$ python3 -q
>>> import numpy as np
>>> np.set_printoptions(precision=4, suppress=True, linewidth=140)
>>> E = np.load("mat.npy")
>>> print(E)
[[ 0.6032 -0.2381 -0.2381 -0.4497 -0.4497 -0.3439]
 [-0.2381  0.8571 -0.1429 -0.2698 -0.2698 -0.2063]
 [-0.2381 -0.1429  0.8571 -0.2698 -0.2698 -0.2063]
 [-0.4497 -0.2698 -0.2698  0.4903 -0.5097 -0.3898]
 [-0.4497 -0.2698 -0.2698 -0.5097  0.4903 -0.3898]
 [-0.3439 -0.2063 -0.2063 -0.3898 -0.3898  0.7019]]
>>> Y = np.linalg.inv(E)
>>> print(np.allclose(Y, E.T))
True
>>> print(np.round(np.linalg.det(E) * np.linalg.det(Y), 4))
1.0
>>> print(round(np.linalg.cond(E), 4))
1.0
>>> print((np.abs(Y) > 1e-9).astype(int))
[[1 1 1 1 1 1]
 [1 1 1 1 1 1]
 [1 1 1 1 1 1]
 [1 1 1 1 1 1]
 [1 1 1 1 1 1]
 [1 1 1 1 1 1]]
>>> print(np.round(E @ Y, 4) + 0)
[[1. 0. 0. 0. 0. 0.]
 [0. 1. 0. 0. 0. 0.]
 [0. 0. 1. 0. 0. 0.]
 [0. 0. 0. 1. 0. 0.]
 [0. 0. 0. 0. 1. 0.]
 [0. 0. 0. 0. 0. 1.]]
>>> print(np.linalg.det(E) * Y)
[[-0.6032  0.2381  0.2381  0.4497  0.4497  0.3439]
 [ 0.2381 -0.8571  0.1429  0.2698  0.2698  0.2063]
 [ 0.2381  0.1429 -0.8571  0.2698  0.2698  0.2063]
 [ 0.4497  0.2698  0.2698 -0.4903  0.5097  0.3898]
 [ 0.4497  0.2698  0.2698  0.5097 -0.4903  0.3898]
 [ 0.3439  0.2063  0.2063  0.3898  0.3898 -0.7019]]
>>> evals, V = np.linalg.eigh(E)
>>> print(evals.sum(), np.trace(E))
4.0 4.0
>>> print(evals)
[-1.  1.  1.  1.  1.  1.]
>>> print((evals > 1e-8).sum(), (evals < -1e-8).sum())
5 1
>>> print(np.linalg.svd(E, compute_uv=False))
[1. 1. 1. 1. 1. 1.]
>>> J = np.load("dump.npy")
>>> print(J)
[[0 0 0 0 0 0 0 0 0 0]
 [0 0 0 0 0 0 0 0 0 0]
 [0 0 0 1 0 0 0 0 0 0]
 [0 0 1 0 0 0 1 0 1 0]
 [0 0 0 0 0 0 0 1 0 1]
 [0 0 0 0 0 0 1 0 0 0]
 [0 0 0 1 0 1 0 0 0 0]
 [0 0 0 0 1 0 0 0 0 0]
 [0 0 0 1 0 0 0 0 0 0]
 [0 0 0 0 1 0 0 0 0 0]]
>>> ang = np.radians(135)
>>> r_ = np.eye(10)
>>> r_[0, 0] = r_[8, 8] = np.cos(ang)
>>> r_[0, 8], r_[8, 0] = -np.sin(ang), np.sin(ang)
>>> print(r_)
[[-0.7071  0.      0.      0.      0.      0.      0.      0.     -0.7071  0.    ]
 [ 0.      1.      0.      0.      0.      0.      0.      0.      0.      0.    ]
 [ 0.      0.      1.      0.      0.      0.      0.      0.      0.      0.    ]
 [ 0.      0.      0.      1.      0.      0.      0.      0.      0.      0.    ]
 [ 0.      0.      0.      0.      1.      0.      0.      0.      0.      0.    ]
 [ 0.      0.      0.      0.      0.      1.      0.      0.      0.      0.    ]
 [ 0.      0.      0.      0.      0.      0.      1.      0.      0.      0.    ]
 [ 0.      0.      0.      0.      0.      0.      0.      1.      0.      0.    ]
 [ 0.7071  0.      0.      0.      0.      0.      0.      0.     -0.7071  0.    ]
 [ 0.      0.      0.      0.      0.      0.      0.      0.      0.      1.    ]]
>>> Y = J @ r_.T
>>> print(Y)
[[ 0.      0.      0.      0.      0.      0.      0.      0.      0.      0.    ]
 [ 0.      0.      0.      0.      0.      0.      0.      0.      0.      0.    ]
 [ 0.      0.      0.      1.      0.      0.      0.      0.      0.      0.    ]
 [-0.7071  0.      1.      0.      0.      0.      1.      0.     -0.7071  0.    ]
 [ 0.      0.      0.      0.      0.      0.      0.      1.      0.      1.    ]
 [ 0.      0.      0.      0.      0.      0.      1.      0.      0.      0.    ]
 [ 0.      0.      0.      1.      0.      1.      0.      0.      0.      0.    ]
 [ 0.      0.      0.      0.      1.      0.      0.      0.      0.      0.    ]
 [ 0.      0.      0.      1.      0.      0.      0.      0.      0.      0.    ]
 [ 0.      0.      0.      0.      1.      0.      0.      0.      0.      0.    ]]
>>> print(np.abs(Y - J).max(axis=0))
[0.7071 0.     0.     0.     0.     0.     0.     0.     1.7071 0.    ]
>>> print(np.allclose(np.linalg.norm(J, axis=1), np.linalg.norm(Y, axis=1)))
True
>>> rk = np.linalg.matrix_rank(Y)
>>> print(rk)
6
>>> N = np.linalg.svd(Y)[2][rk:].T
>>> print(np.linalg.matrix_rank(Y.T @ Y), np.linalg.matrix_rank(Y @ Y.T))
6 6
>>> print(np.allclose(Y @ N, 0))
True
>>> print(N.shape)
(10, 4)
>>> print([int(np.linalg.matrix_rank(np.delete(Y, i, axis=0))) for i in range(10)])
[6, 6, 6, 5, 5, 5, 5, 6, 6, 6]
>>> print(np.all(np.linalg.eigvalsh(E) > 0))
False
>>> print(J.sum(axis=0))
[0 0 1 3 2 1 2 1 1 1]
>>> print(np.argwhere(np.triu(J)))
[[2 3]
 [3 6]
 [3 8]
 [4 7]
 [4 9]
 [5 6]]
>>> Lm = np.diag(J.sum(axis=1)) - J
>>> print(Lm)
[[ 0  0  0  0  0  0  0  0  0  0]
 [ 0  0  0  0  0  0  0  0  0  0]
 [ 0  0  1 -1  0  0  0  0  0  0]
 [ 0  0 -1  3  0  0 -1  0 -1  0]
 [ 0  0  0  0  2  0  0 -1  0 -1]
 [ 0  0  0  0  0  1 -1  0  0  0]
 [ 0  0  0 -1  0 -1  2  0  0  0]
 [ 0  0  0  0 -1  0  0  1  0  0]
 [ 0  0  0 -1  0  0  0  0  1  0]
 [ 0  0  0  0 -1  0  0  0  0  1]]
>>> rng = np.random.default_rng(45973)
>>> W0 = rng.normal(size=(31, 4)) + 3 * np.array([0, 1, 2, -1])
>>> print(W0)
[[ 1.2179  3.8651  5.9599 -3.1261]
 [ 1.202   4.5406  6.6303 -1.2134]
 [-1.1984  2.0064  4.3084 -3.5537]
 [ 0.8408  3.745   6.6918 -0.2618]
 [ 0.5892  2.0608  6.834  -2.3114]
 [ 0.8923  4.5537  5.9789 -1.7941]
 [ 1.3276  3.2415  7.5763 -2.6469]
 [ 0.8117  2.8327  7.3471 -2.1814]
 [ 0.5389  2.3557  5.0687 -1.8816]
 [ 0.9715  2.7079  5.3145 -4.9316]
 [-1.054   0.8536  5.84   -3.9095]
 [-0.713   1.5587  4.6461 -3.291 ]
 [ 0.1752  1.9457  5.3634 -3.949 ]
 [-0.4444  3.5976  5.7803 -2.7791]
 [ 0.8328  3.0859  6.3304 -2.1044]
 [ 0.6201  3.9175  4.7925 -3.3356]
 [ 1.4229  4.7452  5.3803 -3.0296]
 [-0.0573  3.3193  5.3291 -2.5243]
 [-1.1342  3.2171  6.4619 -1.9797]
 [-0.1504  3.1346  6.6194 -2.257 ]
 [-1.0791  3.6745  6.052  -4.7306]
 [ 0.3567  3.7492  4.7932 -3.1718]
 [-0.4976  1.4834  6.892  -3.3542]
 [ 0.497   1.8731  4.4971 -2.6118]
 [ 0.4862  3.6387  6.1186 -4.2171]
 [ 0.0689  3.1336  8.1554 -1.6563]
 [ 0.4242  2.4148  6.9753 -3.0209]
 [ 0.2505  2.5142  5.0157 -3.5055]
 [ 0.3654  3.957   5.2604 -2.0213]
 [ 0.589   3.8193  4.9146 -4.4671]
 [-0.168   2.766   7.599  -5.1297]]
>>> left, s, vt = np.linalg.svd(J)
>>> V = vt[:(s > 1e-8).sum()]
>>> x = J[4] + 4 * J[7] + rng.integers(2) * np.eye(10)[5]
>>> print(x)
[0. 0. 0. 0. 4. 0. 0. 1. 0. 1.]
>>> print(np.allclose(V.T @ V @ x, x))
True
>>> print(np.round(V.T @ V, 4) + 0)
[[0.  0.  0.  0.  0.  0.  0.  0.  0.  0. ]
 [0.  0.  0.  0.  0.  0.  0.  0.  0.  0. ]
 [0.  0.  0.5 0.  0.  0.  0.  0.  0.5 0. ]
 [0.  0.  0.  1.  0.  0.  0.  0.  0.  0. ]
 [0.  0.  0.  0.  1.  0.  0.  0.  0.  0. ]
 [0.  0.  0.  0.  0.  1.  0.  0.  0.  0. ]
 [0.  0.  0.  0.  0.  0.  1.  0.  0.  0. ]
 [0.  0.  0.  0.  0.  0.  0.  0.5 0.  0.5]
 [0.  0.  0.5 0.  0.  0.  0.  0.  0.5 0. ]
 [0.  0.  0.  0.  0.  0.  0.  0.5 0.  0.5]]
>>> print(round(np.linalg.norm(x - V.T @ V @ x), 4))
0.0
>>> print(np.diag(V.T @ V))
[0.  0.  0.5 1.  1.  1.  1.  0.5 0.5 0.5]
